% ipython --no-banner

In [1]: import numpy as np

In [2]: np.set_printoptions(precision=2, suppress=True, linewidth=200, floatmode="fixed")

In [3]: m1 = np.loadtxt("a.csv", delimiter=",")

In [4]: m1
Out[4]: 
array([[  2.18,   5.08,   5.77,   1.47],
       [  0.04,   0.18,   0.19,   0.10],
       [  4.57,  10.61,  12.13,   3.04],
       [ -1.08,  -2.52,  -2.87,  -0.72],
       [  0.11,   0.21,   0.22,   0.05],
       [  2.72,   6.40,   7.27,   1.81],
       [  6.09,  14.22,  16.26,   4.08],
       [  4.81,  11.27,  12.82,   3.21],
       [  4.46,  10.37,  11.90,   2.94],
       [ -1.76,  -4.12,  -4.71,  -1.18],
       [  1.22,   2.82,   3.23,   0.80],
       [  5.03,  11.82,  13.52,   3.43],
       [ -0.57,  -1.26,  -1.42,  -0.37],
       [ -4.32, -10.08, -11.50,  -2.87],
       [  1.22,   2.90,   3.29,   0.81],
       [  2.87,   6.69,   7.67,   1.94],
       [  2.76,   6.48,   7.41,   1.84]])

In [5]: z = m1[:, 2] > np.median(m1[:, 2])

In [6]: u = m1[z].mean(axis=0) - m1[~z].mean(axis=0)

In [7]: z.astype(int)
Out[7]: array([0, 0, 1, 0, 0, 1, 1, 1, 1, 0, 0, 1, 0, 0, 0, 1, 1])

In [8]: A = np.array([[0.32, 0.72, 0.4],
   ...:     [0.28, 0.63, 0.35],
   ...:     [-0.16, -0.36, -0.2],
   ...:     [0.72, 1.62, 0.9],
   ...:     [0.56, 1.26, 0.7],
   ...:     [-0.16, -0.36, -0.2],
   ...:     [-0.44, -0.99, -0.55]])

In [9]: U, sigma, Vh = np.linalg.svd(A)

In [10]: evecs = Vh[:(sigma > 1e-8).sum()]

In [11]: rng = np.random.default_rng(97)

In [12]: x0 = A[5] + 5 * A[3] + rng.integers(2) * np.eye(3)[2]

In [13]: x0
Out[13]: array([3.44, 7.74, 4.30])

In [14]: np.linalg.matrix_rank(np.vstack([A, x0]))
Out[14]: np.int64(1)

In [15]: np.round(np.linalg.norm(x0 - evecs.T @ evecs @ x0), 2)
Out[15]: np.float64(0.0)

In [16]: U, sigma, Vh = np.linalg.svd(A)

In [17]: np.argmax(sigma[:-1] / (sigma[1:] + 1e-6)) + 1
Out[17]: np.int64(1)

In [18]: other = U[:, :1] @ np.diag(sigma[:1]) @ Vh[:1]

In [19]: round(float(np.abs(A - other).max()), 2)
Out[19]: 0.0

In [20]: np.linalg.matrix_rank(other)
Out[20]: np.int64(1)

In [21]: arr = np.loadtxt("out1.csv", delimiter=",")

In [22]: arr
Out[22]: 
array([[140.73,  61.26, -80.51, 100.42,  39.39],
       [141.15,  60.55, -80.21,  98.68,  40.11],
       [139.85,  58.11, -81.44,  99.59,  39.80],
       [140.20,  58.71, -79.61,  98.67,  39.30],
       [141.70,  60.29, -80.49,  99.97,  39.36],
       [140.59,  58.49, -80.06,  98.46,  39.59],
       [139.73,  60.35, -79.78,  98.17,  39.86],
       [140.42,  59.79, -79.67,  99.80,  39.45],
       [138.11,  59.29, -79.86,  99.36,  38.73],
       [137.61,  59.43, -79.62, 101.67,  39.52],
       [139.63,  58.87, -80.01, 101.90,  39.78],
       [139.13,  59.14, -81.42, 100.82,  40.35],
       [139.89,  59.99, -79.35,  99.77,  39.26],
       [138.94,  59.46, -79.90,  99.84,  38.42],
       [143.48,  60.20, -79.69,  99.57,  38.89],
       [139.33,  57.45, -80.29,  99.41,  39.21],
       [139.92,  60.53, -80.77, 101.11,  39.48],
       [138.99,  60.61, -78.62, 100.21,  40.35],
       [140.72,  59.25, -78.99,  99.84,  41.86],
       [140.68,  59.49, -80.86,  99.45,  40.13],
       [138.88,  58.51, -80.33,  98.70,  39.44],
       [140.01,  60.63, -79.02,  97.73,  40.83],
       [139.25,  61.61, -80.57, 100.64,  39.83],
       [141.32,  60.25, -79.89, 100.97,  38.68],
       [138.97,  59.41, -80.18, 100.32,  37.78],
       [138.82,  59.85, -80.19, 100.26,  39.41],
       [142.16,  60.94, -79.97, 101.48,  40.87],
       [139.25,  59.91, -79.88,  99.51,  41.10],
       [139.31,  59.77, -78.56, 100.57,  38.44],
       [140.09,  60.65, -79.17, 100.45,  39.15],
       [139.10,  60.15, -79.15,  99.11,  39.64]])

In [23]: np.round(np.linalg.norm(arr[23] - arr[7]), 2)
Out[23]: np.float64(1.74)

In [24]: round(np.linalg.norm(arr, "nuc"), 2)
Out[24]: np.float64(1148.0)

In [25]: np.linalg.norm(arr, axis=2)
AxisError: axis 2 is out of bounds for array of dimension 2


In [26]: np.linalg.norm(arr, axis=1).argmax()
Out[26]: np.int64(26)

In [27]: np.round(np.linalg.norm(arr, 1), 2), round(np.linalg.norm(arr, np.inf), 2)
Out[27]: (np.float64(4337.96), np.float64(425.42))

In [28]: X = np.array([[-1.2, -1.8, 1.2, -0.8, 1.2, 0.4, -0.1, 1.0],
    ...:     [-0.9, 0.0, -1.2, -0.4, -0.3, -0.6, -1.6, 0.4],
    ...:     [-1.0, 1.6, -0.1, -1.7, 0.7, 0.3, 1.0, -1.6],
    ...:     [0.4, -0.4, 0.1, 0.5, 1.2, 1.0, -0.9, 0.3],
    ...:     [1.1, 0.9, -0.1, 1.0, 1.2, -0.2, 1.3, -1.4],
    ...:     [1.5, 0.0, -0.8, 1.3, -0.5, 1.8, -0.4, -1.8],
    ...:     [0.8, 0.8, 1.1, 1.1, 1.2, -0.1, 0.0, -1.2],
    ...:     [-1.2, -1.9, 0.9, -1.7, 2.2, 1.0, -0.4, 1.2]])

In [29]: X
Out[29]: 
array([[-1.20, -1.80,  1.20, -0.80,  1.20,  0.40, -0.10,  1.00],
       [-0.90,  0.00, -1.20, -0.40, -0.30, -0.60, -1.60,  0.40],
       [-1.00,  1.60, -0.10, -1.70,  0.70,  0.30,  1.00, -1.60],
       [ 0.40, -0.40,  0.10,  0.50,  1.20,  1.00, -0.90,  0.30],
       [ 1.10,  0.90, -0.10,  1.00,  1.20, -0.20,  1.30, -1.40],
       [ 1.50,  0.00, -0.80,  1.30, -0.50,  1.80, -0.40, -1.80],
       [ 0.80,  0.80,  1.10,  1.10,  1.20, -0.10,  0.00, -1.20],
       [-1.20, -1.90,  0.90, -1.70,  2.20,  1.00, -0.40,  1.20]])

In [30]: z = rng.permutation(8)

In [31]: z
Out[31]: array([7, 5, 3, 4, 1, 6, 0, 2])

In [32]: other = X[z][:, z]

In [33]: np.sort(np.abs(np.linalg.eigvals(other)))
Out[33]: array([0.88, 0.88, 1.75, 1.75, 1.83, 2.56, 2.71, 2.71])

In [34]: other
Out[34]: 
array([[ 1.20,  1.00, -1.70,  2.20, -1.90, -0.40, -1.20,  0.90],
       [-1.80,  1.80,  1.30, -0.50,  0.00, -0.40,  1.50, -0.80],
       [ 0.30,  1.00,  0.50,  1.20, -0.40, -0.90,  0.40,  0.10],
       [-1.40, -0.20,  1.00,  1.20,  0.90,  1.30,  1.10, -0.10],
       [ 0.40, -0.60, -0.40, -0.30,  0.00, -1.60, -0.90, -1.20],
       [-1.20, -0.10,  1.10,  1.20,  0.80,  0.00,  0.80,  1.10],
       [ 1.00,  0.40, -0.80,  1.20, -1.80, -0.10, -1.20,  1.20],
       [-1.60,  0.30, -1.70,  0.70,  1.60,  1.00, -1.00, -0.10]])

In [35]: other = X / np.linalg.norm(X, axis=1, keepdims=True)

In [36]: C2 = other @ other.T

In [37]: np.linalg.norm(other, axis=1)
Out[37]: array([1.00, 1.00, 1.00, 1.00, 1.00, 1.00, 1.00, 1.00])

In [38]: C2[5]
Out[38]: array([-0.52, -0.24, -0.09,  0.33,  0.42,  1.00,  0.36, -0.44])

In [39]: C2
Out[39]: 
array([[ 1.00, -0.01, -0.12,  0.36, -0.46, -0.52, -0.22,  0.94],
       [-0.01,  1.00, -0.12, -0.02, -0.62, -0.24, -0.54,  0.06],
       [-0.12, -0.12,  1.00, -0.33,  0.32, -0.09,  0.15,  0.04],
       [ 0.36, -0.02, -0.33,  1.00,  0.04,  0.33,  0.32,  0.49],
       [-0.46, -0.62,  0.32,  0.04,  1.00,  0.42,  0.78, -0.40],
       [-0.52, -0.24, -0.09,  0.33,  0.42,  1.00,  0.36, -0.44],
       [-0.22, -0.54,  0.15,  0.32,  0.78,  0.36,  1.00, -0.22],
       [ 0.94,  0.06,  0.04,  0.49, -0.40, -0.44, -0.22,  1.00]])

In [40]: C2 = X.T @ X

In [41]: np.allclose(C2, C2.T)
Out[41]: True

In [42]: np.linalg.eigvalsh(C2)[::-1]
Out[42]: array([32.84, 15.08, 12.53,  6.27,  3.34,  1.20,  0.54,  0.08])

In [43]: np.linalg.svd(X, compute_uv=False) ** 2
Out[43]: array([32.84, 15.08, 12.53,  6.27,  3.34,  1.20,  0.54,  0.08])

In [44]: (X @ X.T).shape
Out[44]: (8, 8)

In [45]: np.diag(C2)
Out[45]: array([ 8.95, 11.02,  5.57, 10.73, 11.43,  5.90,  6.39, 11.89])

In [46]: q, Rm = np.linalg.qr(X)

In [47]: np.round(q.T @ q, 2) + 0
Out[47]: 
array([[1.00, 0.00, 0.00, 0.00, 0.00, 0.00, 0.00, 0.00],
       [0.00, 1.00, 0.00, 0.00, 0.00, 0.00, 0.00, 0.00],
       [0.00, 0.00, 1.00, 0.00, 0.00, 0.00, 0.00, 0.00],
       [0.00, 0.00, 0.00, 1.00, 0.00, 0.00, 0.00, 0.00],
       [0.00, 0.00, 0.00, 0.00, 1.00, 0.00, 0.00, 0.00],
       [0.00, 0.00, 0.00, 0.00, 0.00, 1.00, 0.00, 0.00],
       [0.00, 0.00, 0.00, 0.00, 0.00, 0.00, 1.00, 0.00],
       [0.00, 0.00, 0.00, 0.00, 0.00, 0.00, 0.00, 1.00]])

In [48]: q.shape, Rm.shape
Out[48]: ((8, 8), (8, 8))
